>>> import numpy as np
>>> from numpy import linalg as LA
>>> np.set_printoptions(precision=2, suppress=True, linewidth=160)
>>> def rd(a):
...     return np.round(a, 2) + 0
... 
>>> X = np.loadtxt("dump.csv", delimiter=",")
>>> X
array([[ 2.,  0.,  0.],
       [ 0., -2.,  0.],
       [ 0.,  0., -1.]])
>>> rng = np.random.default_rng(25585)
>>> lab = rng.permutation(3)
>>> A2 = X[:, lab] * rng.choice([-1, 1], 3)
>>> A2
array([[-2.,  0., -0.],
       [-0., -2., -0.],
       [-0.,  0.,  1.]])
>>> Uu, _, Vt = LA.svd(X.T @ A2)
>>> rd(LA.lstsq(X, A2)[0])
array([[-1.,  0.,  0.],
       [ 0.,  1.,  0.],
       [ 0.,  0., -1.]])
>>> Uu @ Vt
array([[-1.,  0.,  0.],
       [ 0.,  1.,  0.],
       [ 0.,  0., -1.]])
>>> np.poly(X)
array([ 1.,  1., -4., -4.])
>>> rd(LA.det(2 * X)), rd(LA.det(X))
(np.float64(32.0), np.float64(4.0))
>>> np.einsum("ij,ji->", X, X)
np.float64(9.0)
>>> np.kron(np.eye(2, dtype=int), X)
array([[ 2.,  0.,  0.,  0.,  0.,  0.],
       [ 0., -2.,  0.,  0., -0.,  0.],
       [ 0.,  0., -1.,  0.,  0., -0.],
       [ 0.,  0.,  0.,  2.,  0.,  0.],
       [ 0., -0.,  0.,  0., -2.,  0.],
       [ 0.,  0., -0.,  0.,  0., -1.]])
>>> rd(LA.eigvals(X).sum().real)
np.float64(-1.0)
>>> rd(LA.det(X.T))
np.float64(4.0)
>>> np.einsum("ii->", X)
np.float64(-1.0)
>>> E = np.loadtxt("m.csv", delimiter=",")
>>> E
array([[0., 0., 2., 1.],
       [0., 0., 0., 0.],
       [1., 0., 2., 2.],
       [0., 0., 1., 1.]])
>>> # 2 blocks once reordered
>>> LA.cond(E) > 100
np.True_
>>> rd(LA.det(E))
np.float64(0.0)
>>> rd(np.sort(LA.eigvals(E).real))
array([-0.83,  0.  ,  0.34,  3.49])
>>> Uu, sig, Vt = LA.svd(E)
>>> V = Vt[:(sig > 1e-8).sum()]
>>> x = E[0] + -3 * E[3] + rng.integers(2) * np.eye(4)[1]
>>> x
array([ 0.,  0., -1., -2.])
>>> rd(V.T @ V)
array([[1., 0., 0., 0.],
       [0., 0., 0., 0.],
       [0., 0., 1., 0.],
       [0., 0., 0., 1.]])
>>> np.allclose(V.T @ V @ x, x)
True
>>> hat = np.triu(np.array([[5, -6, 6, 9], [6, 4, -9, 2], [-6, 7, 6, 8], [-4, 9, -1, 7]]), 1) + np.eye(4)
>>> A2 = hat @ E @ LA.inv(hat)
>>> hat @ E - E @ hat
array([[  6.,   0.,  21.,   5.],
       [ -9.,   0., -16., -16.],
       [  0.,   6.,   2., -17.],
       [  0.,   0.,   0.,  -8.]])
>>> rd(LA.det(A2))
np.float64(0.0)
>>> np.trace(A2), np.trace(E)
(np.float64(3.0), np.float64(3.0))
>>> rd(np.poly(A2))
array([ 1., -3., -2.,  1.,  0.])
>>> f = np.array([7, 3, 6])
>>> np.correlate(X[0], X[2], "full")
array([-2.,  0.,  0.,  0.,  0.])
>>> mat = np.load("layer1.npy")
>>> mat
array([[1, 2, 5, 3],
       [0, 4, 1, 2],
       [2, 2, 1, 1],
       [1, 2, 5, 3]])
>>> # rows 0 and 3 are equal
>>> LA.cond(mat) > 100
np.True_
>>> LA.matrix_rank(mat, rtol=0.1)
np.int64(3)
>>> rd(LA.norm(mat, 2) / LA.norm(mat))
np.float64(0.93)
>>> rd(np.trace(LA.pinv(mat) @ mat))
np.float64(3.0)
>>> rd(mat @ LA.pinv(mat) @ mat)
array([[1., 2., 5., 3.],
       [0., 4., 1., 2.],
       [2., 2., 1., 1.],
       [1., 2., 5., 3.]])
>>> J = np.load("w.npy")
>>> J
array([[-1,  2, -1,  2],
       [-1,  2, -1,  2],
       [-1,  2,  2, -4],
       [-1,  2,  2, -4]])
>>> w1 = np.array([[0, 2], [1, 0], [2, 2], [2, 0]])
>>> b = np.array([1, 1])
>>> H = np.maximum(J @ w1 + b, 0)
>>> (H > 0).mean(axis=0)
array([0.5, 0.5])
>>> H
array([[5, 0],
       [5, 0],
       [0, 3],
       [0, 3]])
>>> W2 = np.array([[5, 3, 2], [0, 2, 3]])
>>> H @ W2
array([[25, 15, 10],
       [25, 15, 10],
       [ 0,  6,  9],
       [ 0,  6,  9]])
>>> (H @ W2).round(6).argmax(axis=1)
array([0, 0, 2, 2])
>>> A = np.loadtxt("case8.csv", delimiter=",")
>>> rd(A)
array([[ 1.25,  3.54, -3.3 ],
       [-4.67, -0.5 ,  1.71],
       [ 4.52,  0.85, -1.96],
       [ 1.47,  3.46, -3.29],
       [ 1.77, -3.82,  2.7 ],
       [-2.98, -2.64,  3.03],
       [ 4.41, -2.25,  0.65],
       [ 0.08, -3.85,  3.19],
       [-4.68,  1.76, -0.17],
       [-0.2 ,  3.86, -3.17],
       [ 4.82, -1.31, -0.25],
       [ 0.68,  3.71, -3.28],
       [ 3.48, -3.17,  1.68],
       [ 2.97,  2.65, -3.03],
       [ 3.74, -2.98,  1.45],
       [ 2.86, -3.5 ,  2.12],
       [-4.88,  0.85,  0.65],
       [-4.12, -1.5 ,  2.4 ],
       [ 3.35, -3.26,  1.78],
       [ 4.65,  0.54, -1.74],
       [ 4.25,  1.32, -2.28],
       [ 4.7 ,  0.43, -1.66],
       [ 3.59, -3.1 ,  1.58],
       [ 4.66,  0.54, -1.74],
       [ 1.52,  3.44, -3.29],
       [ 4.86, -0.27, -1.13]])
>>> # null space of dimension 1
>>> rk = LA.matrix_rank(A)
>>> rk
np.int64(2)
>>> null = LA.svd(A)[2][rk:].T
>>> LA.matrix_rank(A.T @ A), LA.matrix_rank(A @ A.T)
(np.int64(2), np.int64(2))
>>> rd(null @ null.T)
array([[0.04, 0.13, 0.16],
       [0.13, 0.39, 0.47],
       [0.16, 0.47, 0.56]])
>>> np.allclose(A @ null, 0)
True
>>> [int(LA.matrix_rank(np.delete(A, i, axis=0))) for i in range(26)]
[2, 2, 2, 2, 2, 2, 2, 2, 2, 2, 2, 2, 2, 2, 2, 2, 2, 2, 2, 2, 2, 2, 2, 2, 2, 2]
>>> [int(LA.matrix_rank(A[:, :j + 1])) for j in range(3)]
[1, 2, 2]
>>> G = np.cov(A, rowvar=False)
>>> rd(G)
array([[10.9 , -1.02, -2.17],
       [-1.02,  7.01, -5.56],
       [-2.17, -5.56,  5.24]])
>>> rd(np.median(A, axis=0))
array([ 2.92,  0.08, -0.21])
>>> rd(np.corrcoef(A[:, 1], A[:, 0])[0, 1])
np.float64(-0.12)
>>> rk = LA.matrix_rank(J)
>>> rk
np.int64(2)
>>> null = LA.svd(J)[2][rk:].T
>>> [int(LA.matrix_rank(J[:i])) for i in range(1, len(J) + 1)]
[1, 1, 2, 2]
>>> LA.matrix_rank(J.T @ J), LA.matrix_rank(J @ J.T)
(np.int64(2), np.int64(2))
>>> [int(LA.matrix_rank(J[:, :j + 1])) for j in range(4)]
[1, 1, 2, 2]
>>> rd(J @ null)
array([[0., 0.],
       [0., 0.],
       [0., 0.],
       [0., 0.]])
>>> LA.lstsq(A[:-1].T, A[-1])[2]
np.int32(2)
>>> try:
...     LA.inv(A)
... except LA.LinAlgError as e:
...     print(e)
... 
Last 2 dimensions of the array must be square
>>> Uu, sig, Vt = LA.svd(A)
>>> V = Vt[:(sig > 1e-8).sum()]
>>> x = A[6] + -3 * A[16] + rng.integers(2) * np.eye(3)[2]
>>> rd(x)
array([19.07, -4.79, -1.3 ])
>>> np.allclose(V.T @ V @ x, x)
True
>>> rd(LA.norm(x - V.T @ V @ x))
np.float64(0.0)
>>> rd(np.diag(V.T @ V))
array([0.96, 0.61, 0.44])
>>> data = np.load("mat.npy")
>>> data
array([[11.,  9.,  9.],
       [ 9., 11.,  9.],
       [ 9.,  9., 11.]])
>>> G = data.T @ data
>>> LA.matrix_rank(G)
np.int64(3)
>>> (data @ data.T).shape
(3, 3)
>>> np.trace(G), (data ** 2).sum()
(np.float64(849.0), np.float64(849.0))
>>> rd(LA.eigvalsh(G)[::-1])
array([841.,   4.,   4.])
>>> np.allclose(G, G.T)
True
>>> np.diag(G)
array([283., 283., 283.])
>>> arr = -3 * np.eye(3) + np.eye(3, k=1)
>>> arr
array([[-3.,  1.,  0.],
       [ 0., -3.,  1.],
       [ 0.,  0., -3.]])
>>> q = arr.astype(float).copy()
>>> for j in range(3):
...     q[:, j] -= q[:, :j] @ (q[:, :j].T @ q[:, j])
...     q[:, j] /= LA.norm(q[:, j])
... 
>>> q.T @ q
array([[1., 0., 0.],
       [0., 1., 0.],
       [0., 0., 1.]])
>>> W0 = np.loadtxt("x.csv", delimiter=",")
>>> rd(W0)
array([[ 1.16, -2.38,  0.25,  1.38],
       [ 1.42, -0.59,  0.97, -2.39],
       [-0.9 ,  0.18,  2.8 ,  0.56],
       [-2.19, -1.72, -0.39, -1.04]])
>>> w1 = np.array([[0, 0, 3, 0], [1, 0, 2, 1], [2, 2, 0, 1], [3, 1, 2, 1]])
>>> b = np.array([1, 0, 3, 5])
>>> H = np.maximum(W0 @ w1 + b, 0)
>>> rd(H)
array([[3.27, 1.89, 4.49, 4.25],
       [0.  , 0.  , 1.31, 2.99],
       [8.45, 6.16, 1.76, 8.54],
       [0.  , 0.  , 0.  , 1.85]])
>>> W2 = np.array([[-2, 1, -3], [3, -3, -3], [0, 1, -2], [1, 2, -3]])
>>> (H @ W2).round(6).argmax(axis=1)
array([1, 1, 0, 1])
>>> rd(H @ W2)
array([[  3.38,  10.6 , -37.21],
       [  2.99,   7.3 , -11.6 ],
       [ 10.11,   8.81, -72.94],
       [  1.85,   3.7 ,  -5.55]])
